$ python -q
>>> import numpy as np
>>> from numpy import linalg as LA
>>> np.set_printoptions(precision=1, suppress=True, linewidth=120, floatmode="fixed")
>>> W0 = np.load("sample12.npy")
>>> W0
array([[ 3,  0,  0,  0],
       [ 0,  0, -4, -4],
       [ 0,  4, -3, -4],
       [ 0,  5, -4,  2]])
>>> # 2 blocks once reordered
>>> other = W0[0, 0] * W0[1:] - np.outer(W0[1:, 0], W0[0])
>>> other
array([[  0,   0, -12, -12],
       [  0,  12,  -9, -12],
       [  0,  15, -12,   6]])
>>> W0[:, 0] / W0[0, 0]
array([1.0, 0.0, 0.0, 0.0])
>>> data = np.array([[0.0, 0.0, 3.0], [0.0, 0.0, 4.0], [3.0, 4.0, 0.0]])
>>> # null space of dimension 1
>>> np.all(LA.eigvalsh(data) > 0)
np.False_
>>> np.round(np.abs(LA.eigvals(data)).max(), 1)
np.float64(5.0)
>>> np.round(LA.det(data), 1)
np.float64(0.0)
>>> LA.matrix_power(data, 4)
array([[225.0, 300.0,   0.0],
       [300.0, 400.0,   0.0],
       [  0.0,   0.0, 625.0]])
>>> np.round(np.sort(np.abs(LA.eigvals(data))), 1) + 0
array([0.0, 5.0, 5.0])
>>> (data + data.T) / 2
array([[0.0, 0.0, 3.0],
       [0.0, 0.0, 4.0],
       [3.0, 4.0, 0.0]])
>>> np.allclose(data @ data.T, data.T @ data)
True
>>> other = data / np.sqrt((data ** 2).mean(axis=1, keepdims=True))
>>> LA.matrix_rank(other) == LA.matrix_rank(data)
np.True_
>>> LA.norm(other, axis=1)
array([1.7, 1.7, 1.7])
>>> [round(float(x), 1) for x in LA.svd(data, compute_uv=False)[:3]]
[5.0, 5.0, 0.0]
>>> O, _ = LA.qr(np.array([[1.2, 1.5, 0.3], [0.0, 0.3, -2.4], [-1.1, 0.8, 0.7]]))
>>> evals = np.array([1, 0, 1])
>>> mat = O @ np.diag(evals) @ O.T
>>> mat
array([[ 0.6, -0.1, -0.5],
       [-0.1,  1.0, -0.1],
       [-0.5, -0.1,  0.5]])
>>> # applying it twice changes nothing
>>> U, sigma, Vh = LA.svd(mat)
>>> vecs = Vh[:(sigma > 1e-8).sum()]
>>> rng = np.random.default_rng(4119)
>>> x = mat[0] + -2 * mat[1] + rng.integers(2) * np.eye(3)[0]
>>> x
array([ 0.8, -2.1, -0.2])
>>> round(LA.norm(x - vecs.T @ vecs @ x), 1)
np.float64(0.0)
>>> round(float(LA.det(mat.T)), 1)
0.0
>>> np.round(LA.eigvals(mat).sum().real, 1)
np.float64(2.0)
>>> np.einsum("ij,ji->", mat, mat)
np.float64(2.0)
>>> round(float(LA.det(2 * mat)), 1), round(float(LA.det(mat)), 1)
(0.0, 0.0)
>>> np.einsum("ii->", mat)
np.float64(2.0)
>>> E = np.load("w.npy")
>>> E
array([[-1, -2,  0],
       [ 2,  2, -2],
       [-1, -1,  1]])
>>> P = np.triu(np.array([[2, 0, 3], [-1, -2, -3], [2, 0, 3]]), 1) + np.eye(3)
>>> other = P @ E @ LA.inv(P)
>>> np.trace(other), np.trace(E)
(np.float64(2.0), np.int64(2))
>>> round(float(LA.det(other)), 1)
-0.0
>>> other
array([[-4.0, -5.0,  0.0],
       [ 5.0,  5.0, -5.0],
       [-1.0, -1.0,  1.0]])
>>> LA.matrix_rank(other)
np.int64(2)
>>> rk = LA.matrix_rank(E)
>>> rk
np.int64(2)
>>> null = LA.svd(E)[2][rk:].T
>>> null @ null.T
array([[ 0.7, -0.3,  0.3],
       [-0.3,  0.2, -0.2],
       [ 0.3, -0.2,  0.2]])
>>> [int(LA.matrix_rank(E[:i])) for i in range(1, len(E) + 1)]
[1, 2, 2]
>>> [int(LA.matrix_rank(np.delete(E, i, axis=0))) for i in range(3)]
[1, 2, 2]
>>> np.allclose(E @ null, 0)
True
>>> np.allclose(E[:-1].T @ LA.lstsq(E[:-1].T, E[-1])[0], E[-1])
True
>>> np.abs(np.diag(LA.qr(E)[1])) > 1e-9
array([ True,  True, False])
>>> U, sigma, Vh = LA.svd(E)
>>> np.argmax(sigma[:-1] / (sigma[1:] + 1e-6)) + 1
np.int64(2)
>>> other = U[:, :2] @ np.diag(sigma[:2]) @ Vh[:2]
>>> round(float(LA.norm(E - other, 2)), 1), round(float(sigma[2]), 1)
(0.0, 0.0)
>>> M = np.loadtxt("dump.csv", delimiter=",")
>>> M
array([[5.0, 0.0, 0.0, 0.0, 0.0],
       [0.0, 0.0, 0.0, 0.0, 6.0],
       [0.0, 4.0, 0.0, 0.0, 0.0],
       [0.0, 6.0, 0.0, 0.0, 0.0]])
>>> # column 3 repeats column 2
>>> np.allclose(M[:-1].T @ LA.lstsq(M[:-1].T, M[-1])[0], M[-1])
True
>>> M @ LA.pinv(M) @ M
array([[5.0, 0.0, 0.0, 0.0, 0.0],
       [0.0, 0.0, 0.0, 0.0, 6.0],
       [0.0, 4.0, 0.0, 0.0, 0.0],
       [0.0, 6.0, 0.0, 0.0, 0.0]])
>>> round(np.trace(LA.pinv(M) @ M), 1)
np.float64(3.0)
>>> rk = LA.matrix_rank(M)
>>> rk
np.int64(3)
>>> null = LA.svd(M)[2][rk:].T
>>> np.allclose(M @ null, 0)
True
>>> LA.matrix_rank(M.T @ M), LA.matrix_rank(M @ M.T)
(np.int64(3), np.int64(3))
>>> null @ null.T
array([[0.0, 0.0, 0.0, 0.0, 0.0],
       [0.0, 0.0, 0.0, 0.0, 0.0],
       [0.0, 0.0, 1.0, 0.0, 0.0],
       [0.0, 0.0, 0.0, 1.0, 0.0],
       [0.0, 0.0, 0.0, 0.0, 0.0]])
>>> null.shape
(5, 2)
>>> np.argsort(-LA.norm(M, axis=0).round(6), kind="stable")[:3]
array([1, 4, 0])
>>> LA.matrix_rank(M, rtol=0.1)
np.int64(3)
>>> U, sigma, Vh = LA.svd(E)
>>> vecs = Vh[:(sigma > 1e-8).sum()]
>>> x = E[0] + -2 * E[1] + rng.integers(2) * np.eye(3)[0]
>>> x
array([-4.0, -6.0,  4.0])
>>> np.allclose(vecs.T @ vecs @ x, x)
False
>>> vecs.T @ vecs
array([[ 0.3,  0.3, -0.3],
       [ 0.3,  0.8,  0.2],
       [-0.3,  0.2,  0.8]])
>>> np.diag(vecs.T @ vecs)
array([0.3, 0.8, 0.8])
>>> LA.matrix_rank(np.vstack([E, x]))
np.int64(3)
>>> np.round(LA.norm(x - vecs.T @ vecs @ x), 1)
np.float64(0.8)
>>> r0, r1 = M[3], M[1]
>>> r0 @ r1
np.float64(0.0)
>>> pr = (r0 @ r1) / (r0 @ r0) * r0
>>> LA.matrix_rank(np.outer(r0, r1))
np.int64(1)
>>> pr
array([0.0, 0.0, 0.0, 0.0, 0.0])
>>> F = np.load("test17.npy")
>>> F
array([[0, 0, 0, 0],
       [2, 1, 0, 0],
       [0, 0, 0, 0],
       [0, 0, 2, 1]])
>>> # splits into 2 blocks
>>> U, sigma, Vh = LA.svd(F, full_matrices=False)
>>> (sigma > 1e-8).sum()
np.int64(2)
>>> U.shape, sigma.shape, Vh.shape
((4, 4), (4,), (4, 4))
>>> np.round(Vh @ Vh.T, 1) + 0
array([[1.0, 0.0, 0.0, 0.0],
       [0.0, 1.0, 0.0, 0.0],
       [0.0, 0.0, 1.0, 0.0],
       [0.0, 0.0, 0.0, 1.0]])
>>> U.T @ F @ Vh.T
array([[2.2, 0.0, 0.0, 0.0],
       [0.0, 2.2, 0.0, 0.0],
       [0.0, 0.0, 0.0, 0.0],
       [0.0, 0.0, 0.0, 0.0]])
>>> X = np.load("arr.npy")
>>> X
array([[ 0.6, -0.6, -0.4, -0.1, -0.4],
       [-0.6,  0.2, -0.6, -0.1, -0.6],
       [-0.4, -0.6,  0.6, -0.1, -0.4],
       [-0.1, -0.1, -0.1,  1.0, -0.1],
       [-0.4, -0.6, -0.4, -0.1,  0.6]])
>>> # columns are unit length and at right angles
>>> r0 = np.array([-2, -2])
>>> np.convolve(X[1], r0)
array([1.1, 0.7, 0.7, 1.3, 1.3, 1.1])
>>> np.polyval(r0, X[1])
array([-0.9, -2.4, -0.9, -1.8, -0.9])
>>> np.array([np.convolve(row, r0, "same") for row in X])
array([[-1.2, -0.1,  1.9,  1.0,  1.0],
       [ 1.1,  0.7,  0.7,  1.3,  1.3],
       [ 0.8,  1.9, -0.1, -1.0,  1.0],
       [ 0.2,  0.4,  0.4, -1.8, -1.8],
       [ 0.8,  1.9,  1.9,  1.0, -1.0]])
>>> np.round(np.correlate(X[1], X[2], "full"), 1) + 0
array([ 0.2,  0.0, -0.1,  0.5,  0.0,  0.2,  0.0,  0.4,  0.2])
>>> np.cross(X[1, :3], X[2, :3])
array([-0.2,  0.6,  0.4])
>>> arr = np.load("data.npy")
>>> arr.round(1) + 0
array([[ 0.1, -0.2, -0.1,  0.0,  0.2],
       [-0.2,  0.4,  0.2, -0.1, -0.4],
       [-0.1,  0.2,  0.2, -0.1, -0.2],
       [ 0.0, -0.1, -0.1,  0.0,  0.1],
       [ 0.2, -0.4, -0.2,  0.1,  0.4]])
>>> U, sigma, Vh = LA.svd(arr)
>>> np.argmax(sigma[:-1] / (sigma[1:] + 1e-6)) + 1
np.int64(1)
>>> other = U[:, :1] @ np.diag(sigma[:1]) @ Vh[:1]
>>> LA.matrix_rank(other)
np.int64(1)
>>> round(float(LA.norm(arr - other, 2)), 1), round(sigma[1], 1)
(0.0, np.float64(0.0))
>>> np.round(np.abs(arr - other).max(), 1)
np.float64(0.0)
>>> round(LA.norm(arr - other) / LA.norm(arr), 1)
np.float64(0.0)
>>> lab = rng.permutation(5)
>>> lab
array([3, 2, 0, 1, 4])
>>> other = arr[lab][:, lab]
>>> other.round(1) + 0
array([[ 0.0, -0.1,  0.0, -0.1,  0.1],
       [-0.1,  0.2, -0.1,  0.2, -0.2],
       [ 0.0, -0.1,  0.1, -0.2,  0.2],
       [-0.1,  0.2, -0.2,  0.4, -0.4],
       [ 0.1, -0.2,  0.2, -0.4,  0.4]])
>>> np.round(LA.det(other), 1), round(float(LA.det(arr[lab])), 1)
(np.float64(0.0), 0.0)
>>> np.allclose(other, arr)
False
>>> np.round(np.diag(other), 1) + 0
array([0.0, 0.2, 0.1, 0.4, 0.4])
>>> np.round(np.sort(np.abs(LA.eigvals(other))), 1) + 0
array([0.0, 0.0, 0.0, 0.0, 1.0])
>>> P = np.triu(np.array([[1, -3, -1, -2, 0],
...     [1, -3, -1, 1, -3],
...     [0, -1, -2, -3, -3],
...     [1, -3, -1, -1, -2],
...     [-2, 0, 1, 1, -1]]), 1) + np.eye(5)
>>> other = P @ arr @ LA.inv(P)
>>> round(LA.det(other), 1)
np.float64(0.0)
>>> other
array([[ 0.6,  0.5,  0.2,  1.8,  7.1],
       [-0.5, -0.4, -0.2, -1.6, -6.2],
       [-0.8, -0.6, -0.3, -2.3, -8.9],
       [-0.3, -0.2, -0.1, -0.9, -3.4],
       [ 0.2,  0.1,  0.1,  0.5,  2.0]])
>>> np.unique(other.round(6), axis=0).shape
(5, 5)
>>> np.abs(np.diag(LA.qr(other)[1])) > 1e-9
array([ True, False, False, False, False])
>>> other @ LA.pinv(other) @ other
array([[ 0.6,  0.5,  0.2,  1.8,  7.1],
       [-0.5, -0.4, -0.2, -1.6, -6.2],
       [-0.8, -0.6, -0.3, -2.3, -8.9],
       [-0.3, -0.2, -0.1, -0.9, -3.4],
       [ 0.2,  0.1,  0.1,  0.5,  2.0]])
>>> LA.lstsq(other[:-1].T, other[-1])[2]
np.int32(1)
>>> np.abs(np.diag(LA.qr(arr)[1])) > 1e-9
array([ True, False, False, False, False])
>>> np.round(arr @ LA.pinv(arr) @ arr, 1) + 0
array([[ 0.1, -0.2, -0.1,  0.0,  0.2],
       [-0.2,  0.4,  0.2, -0.1, -0.4],
       [-0.1,  0.2,  0.2, -0.1, -0.2],
       [ 0.0, -0.1, -0.1,  0.0,  0.1],
       [ 0.2, -0.4, -0.2,  0.1,  0.4]])
